$ ipython --no-banner

In [1]: import numpy as np

In [2]: np.set_printoptions(suppress=True, linewidth=100)

In [3]: def rd(a):
   ...:     return np.round(a, 2) + 0
   ...: 

In [4]: F = np.loadtxt("dump.csv", delimiter=",")

In [5]: F
Out[5]: 
array([[ 2., -1.,  2., -1.,  2., -1.],
       [-2.,  3., -2.,  3., -2.,  3.],
       [ 3., -3.,  3., -3.,  3., -3.],
       [ 2., -1.,  2., -1.,  2., -1.],
       [-2.,  3., -2.,  3., -2.,  3.],
       [ 3., -3.,  3., -3.,  3., -3.]])

In [6]: U, sv, Vh = np.linalg.svd(F)

In [7]: print(np.argmax(sv[:-1] / (sv[1:] + 1e-6)) + 1)
2

In [8]: other = U[:, :2] @ np.diag(sv[:2]) @ Vh[:2]

In [9]: rd(np.abs(F - other).max())
Out[9]: np.float64(0.0)

In [10]: rd(np.linalg.norm(F - other) / np.linalg.norm(F))
Out[10]: np.float64(0.0)

In [11]: rd(np.linalg.norm(F - other, 2)), rd(sv[2])
Out[11]: (np.float64(0.0), np.float64(0.0))

In [12]: np.linalg.matrix_rank(other)
Out[12]: np.int64(2)

In [13]: rd(np.linalg.norm(F, axis=1))
Out[13]: array([3.87, 6.24, 7.35, 3.87, 6.24, 7.35])

In [14]: print(rd(np.linalg.norm(F[5], 1)), rd(np.linalg.norm(F[5], np.inf)))
18.0 3.0

In [15]: feats = np.arange(78).reshape(6, 13) + 3

In [16]: feats
Out[16]: 
array([[ 3,  4,  5,  6,  7,  8,  9, 10, 11, 12, 13, 14, 15],
       [16, 17, 18, 19, 20, 21, 22, 23, 24, 25, 26, 27, 28],
       [29, 30, 31, 32, 33, 34, 35, 36, 37, 38, 39, 40, 41],
       [42, 43, 44, 45, 46, 47, 48, 49, 50, 51, 52, 53, 54],
       [55, 56, 57, 58, 59, 60, 61, 62, 63, 64, 65, 66, 67],
       [68, 69, 70, 71, 72, 73, 74, 75, 76, 77, 78, 79, 80]])

In [17]: other = feats[0, 0] * feats[1:] - np.outer(feats[1:, 0], feats[0])

In [18]: other
Out[18]: 
array([[   0,  -13,  -26,  -39,  -52,  -65,  -78,  -91, -104, -117, -130, -143, -156],
       [   0,  -26,  -52,  -78, -104, -130, -156, -182, -208, -234, -260, -286, -312],
       [   0,  -39,  -78, -117, -156, -195, -234, -273, -312, -351, -390, -429, -468],
       [   0,  -52, -104, -156, -208, -260, -312, -364, -416, -468, -520, -572, -624],
       [   0,  -65, -130, -195, -260, -325, -390, -455, -520, -585, -650, -715, -780]])

In [19]: np.linalg.matrix_rank(other), np.linalg.matrix_rank(feats)
Out[19]: (np.int64(1), np.int64(2))
